$ python -q
>>> import numpy as np
>>> import numpy.linalg as la
>>> np.set_printoptions(precision=2, suppress=True, linewidth=100)
>>> rnd = lambda a: np.round(a, 2) + 0
>>> rng = np.random.default_rng(201)
>>> ang = np.sort(rng.uniform(-2, 2, 15))
>>> mat = np.c_[ang, ang ** 2, ang ** 3] @ np.array([[0, -1, 9], [-4, 4, 5], [5, 2, 6]])
>>> rnd(mat)
array([[-55.21,   2.07, -45.37],
       [-21.34,   3.75, -19.1 ],
       [-20.78,   3.74, -18.68],
       [ -0.01,   0.06,  -0.41],
       [  0.  ,  -0.02,   0.23],
       [ -0.02,  -0.05,   0.74],
       [ -0.07,  -0.05,   1.45],
       [ -0.09,  -0.04,   1.72],
       [ -0.16,   0.01,   2.48],
       [ -0.29,   0.27,   4.29],
       [ -0.17,   2.23,  11.73],
       [  2.14,   6.92,  25.36],
       [  9.14,  15.65,  48.69],
       [ 17.27,  23.84,  70.04],
       [ 22.4 ,  28.58,  82.31]])
>>> Ac = mat - mat.mean(axis=0)
>>> left, sig, Vh = la.svd(Ac, full_matrices=False)
>>> np.abs(left[:, 0]).argmax()
np.int64(14)
>>> (np.sign(left[:, 0]) == np.sign(left[0, 0])).astype(int)
array([1, 1, 1, 1, 1, 1, 1, 1, 1, 1, 0, 0, 0, 0, 0])
>>> Ac = (mat - mat.mean(axis=0)) / mat.std(axis=0)
>>> np.argwhere(np.abs(Ac) > 2)
array([[ 0,  0],
       [13,  1],
       [14,  1],
       [14,  2]])
>>> rnd(Ac.std(axis=0))
array([1., 1., 1.])
>>> beta = la.lstsq(np.delete(Ac, 1, axis=1), Ac[:, 1])[0]
>>> rnd(beta)
array([-0.88,  1.62])
>>> rnd(1 - np.var(Ac[:, 1] - np.delete(Ac, 1, axis=1) @ beta))
np.float64(0.96)
>>> out = mat / la.norm(mat, axis=1, keepdims=True)
>>> cov = out @ out.T
>>> rnd(np.degrees(np.arccos(np.clip(cov[7, 6], -1, 1))))
np.float64(0.75)
>>> rnd(la.norm(out, axis=1))
array([1., 1., 1., 1., 1., 1., 1., 1., 1., 1., 1., 1., 1., 1., 1.])
>>> rnd(cov[7])
array([-0.59, -0.62, -0.63, -0.99,  1.  ,  1.  ,  1.  ,  1.  ,  1.  ,  1.  ,  0.98,  0.95,  0.92,
        0.9 ,  0.89])
>>> np.count_nonzero(mat)
np.int64(45)
>>> rnd(la.svd(mat, compute_uv=False))
array([147.41,  49.05,   6.27])
>>> rnd(la.norm(mat))
np.float64(155.48)
>>> np.unravel_index(np.abs(mat).argmax(), mat.shape)
(np.int64(14), np.int64(2))
>>> la.matrix_rank(mat)
np.int64(3)
>>> np.zeros(15, 3)
Traceback (most recent call last):
  File "<python-input-28>", line 1, in <module>
    np.zeros(15, 3)
    ~~~~~~~~^^^^^^^
TypeError: Cannot interpret '3' as a data type
>>> mat.shape
(15, 3)
>>> dist = la.norm(mat[:, None] - mat[None], axis=-1)
>>> np.flatnonzero(dist[1] < dist.mean() / 2)
array([1, 2])
>>> np.unravel_index(dist.round(6).argmax(), dist.shape)
(np.int64(0), np.int64(14))
>>> rnd(dist[:5, :5])
array([[ 0.  , 42.9 , 43.59, 71.23, 71.64],
       [42.9 ,  0.  ,  0.69, 28.59, 29.03],
       [43.59,  0.69,  0.  , 27.91, 28.35],
       [71.23, 28.59, 27.91,  0.  ,  0.64],
       [71.64, 29.03, 28.35,  0.64,  0.  ]])
>>> dist[1].round(6).argsort(kind="stable")[:4]
array([1, 2, 3, 4])
>>> dist.shape
(15, 15)
>>> la.matrix_rank(dist ** 2)
np.int64(5)
>>> idx = rng.integers(0, 2, 4)
>>> A = np.array([[-6, -6, 4, 4], [8, 2, 8, 9], [3, -8, -4, -4], [-2, -1, 8, 0]]) * (idx[:, None] == idx)
>>> A
array([[-6, -6,  4,  4],
       [ 8,  2,  8,  9],
       [ 3, -8, -4, -4],
       [-2, -1,  8,  0]])
>>> x0 = np.array([2, 1, -2, 2])
>>> rhs = A @ x0
>>> beta, lr = np.zeros(4), 1 / la.norm(A, 2) ** 2
>>> for i in range(30):
...     beta -= lr * A.T @ (A @ beta - rhs)
...     if i % 5 == 0: print(i, round(la.norm(A @ beta - rhs), 2))
... 
0 18.86
5 6.11
10 3.68
15 2.23
20 1.36
25 0.82
>>> rnd(beta)
array([ 2.02,  1.01, -1.94,  1.91])
>>> out = la.inv(A)
>>> rnd(A @ out)
array([[1., 0., 0., 0.],
       [0., 1., 0., 0.],
       [0., 0., 1., 0.],
       [0., 0., 0., 1.]])
>>> (np.abs(out) > 1e-9).astype(int)
array([[1, 1, 1, 1],
       [1, 1, 1, 1],
       [1, 1, 1, 1],
       [1, 1, 1, 1]])
>>> rnd(out)
array([[-0.06,  0.06,  0.06,  0.01],
       [-0.06, -0.01, -0.08,  0.  ],
       [-0.02,  0.01,  0.  ,  0.13],
       [ 0.09,  0.05, -0.04, -0.12]])
>>> q, r_ = la.qr(A)
>>> rnd(np.trace(q @ q.T))
np.float64(4.0)
>>> rnd(r_)
array([[10.63,  2.82,  1.13,  3.39],
       [ 0.  ,  9.85,  1.3 ,  1.67],
       [ 0.  ,  0.  , 12.53,  7.82],
       [ 0.  ,  0.  ,  0.  , -6.13]])
>>> rnd(abs(r_[0, 0])), rnd(la.norm(A[:, 0]))
(np.float64(10.63), np.float64(10.63))
>>> np.allclose(r_.T @ r_, A.T @ A)
True
>>> K = np.load("data.npy")
>>> K
array([[1, 0, 0, 0],
       [0, 2, 0, 0],
       [1, 2, 1, 0],
       [2, 2, 2, 0]])
>>> x0 = np.array([3, 1, -2, 3])
>>> (K * x0).sum(axis=1)
array([3, 2, 3, 4])
>>> np.einsum("ij,j->i", K, x0)
array([3, 2, 3, 4])
>>> f, r1 = K[3], K[1]
>>> f @ f
np.int64(12)
>>> f @ r1
np.int64(4)
>>> pr = (f @ r1) / (f @ f) * f
>>> np.outer(f, r1)
array([[0, 4, 0, 0],
       [0, 4, 0, 0],
       [0, 4, 0, 0],
       [0, 0, 0, 0]])
>>> rnd(pr)
array([0.67, 0.67, 0.67, 0.  ])
>>> left, sig, Vh = la.svd(K)
>>> rnd(sig)
array([4.45, 1.67, 0.66, 0.  ])
>>> out = left[:, :3] @ np.diag(sig[:3]) @ Vh[:3]
>>> rnd(np.abs(K - out).max())
np.float64(0.0)
>>> la.matrix_rank(out)
np.int64(3)
>>> rnd(la.norm(K - out, 2)), sig[3]
(np.float64(0.0), np.float64(0.0))
>>> np.unravel_index(np.abs(K).argmax(), K.shape)
(np.int64(1), np.int64(1))
>>> K.sum(axis=1)
array([1, 2, 4, 6])
>>> rnd(la.norm(K))
np.float64(4.8)
>>> E = np.load("dump.npy")
>>> rnd(E)
array([[ 1.  ,  0.  ,  0.  ],
       [ 0.  , -0.5 , -0.87],
       [ 0.  ,  0.87, -0.5 ]])
>>> rnd(la.pinv(E))
array([[ 1.  ,  0.  ,  0.  ],
       [ 0.  , -0.5 ,  0.87],
       [ 0.  , -0.87, -0.5 ]])
>>> rnd(la.norm(E, axis=0))
array([1., 1., 1.])
>>> x0 = np.array([3, 0, 3])
>>> rnd(la.inv(E))
array([[ 1.  ,  0.  ,  0.  ],
       [ 0.  , -0.5 ,  0.87],
       [ 0.  , -0.87, -0.5 ]])
>>> rnd(np.sort(np.abs(np.degrees(np.angle(la.eigvals(E))))))
array([  0., 120., 120.])
>>> rnd(np.abs(la.eigvals(E)))
array([1., 1., 1.])
>>> rnd(E.T @ (E @ x0))
array([3., 0., 3.])
>>> out = E / np.sqrt((E ** 2).mean(axis=1, keepdims=True))
>>> rnd(la.norm(out, axis=1))
array([1.73, 1.73, 1.73])
>>> rnd(E - E.mean(axis=1, keepdims=True))
array([[ 0.67, -0.33, -0.33],
       [ 0.46, -0.04, -0.41],
       [-0.12,  0.74, -0.62]])
>>> la.matrix_rank(E - E.mean(axis=1, keepdims=True))
np.int64(2)
>>> data = np.loadtxt("block9.csv", delimiter=",")
>>> data
array([[ 0.79, -0.25,  0.04, -1.52],
       [ 0.15,  0.01,  0.48, -1.78],
       [ 0.05,  0.18, -1.91,  3.99]])
>>> t3 = np.stack([A, 5 * A, A[::-1]])
>>> la.matrix_rank(t3.reshape(3, -1))
np.int64(2)
>>> t3.shape
(3, 4, 4)
>>> la.matrix_rank(t3)
array([4, 4, 4])
>>> t3.sum(axis=0)
array([[-38, -37,  32,  24],
       [ 51,   4,  44,  50],
       [ 26, -46, -16, -15],
       [-18, -12,  52,   4]])
>>> np.einsum("bij,cij->bc", t3, t3)
array([[  491,  2455,   -20],
       [ 2455, 12275,  -100],
       [  -20,  -100,   491]])
>>> (t3 @ A.T).shape
(3, 4, 4)
>>> rnd(la.norm(t3, axis=(1, 2)))
array([ 22.16, 110.79,  22.16])
>>> left, sig, Vh = la.svd(data, full_matrices=False)
>>> rnd(np.abs(Vh[0]))
array([0.05, 0.05, 0.37, 0.92])
>>> rnd(sig)
array([5. , 1. , 0.2])
>>> rnd(left.T @ data @ Vh.T)
array([[5. , 0. , 0. ],
       [0. , 1. , 0. ],
       [0. , 0. , 0.2]])
>>> rnd(left.T @ left)
array([[1., 0., 0.],
       [0., 1., 0.],
       [0., 0., 1.]])
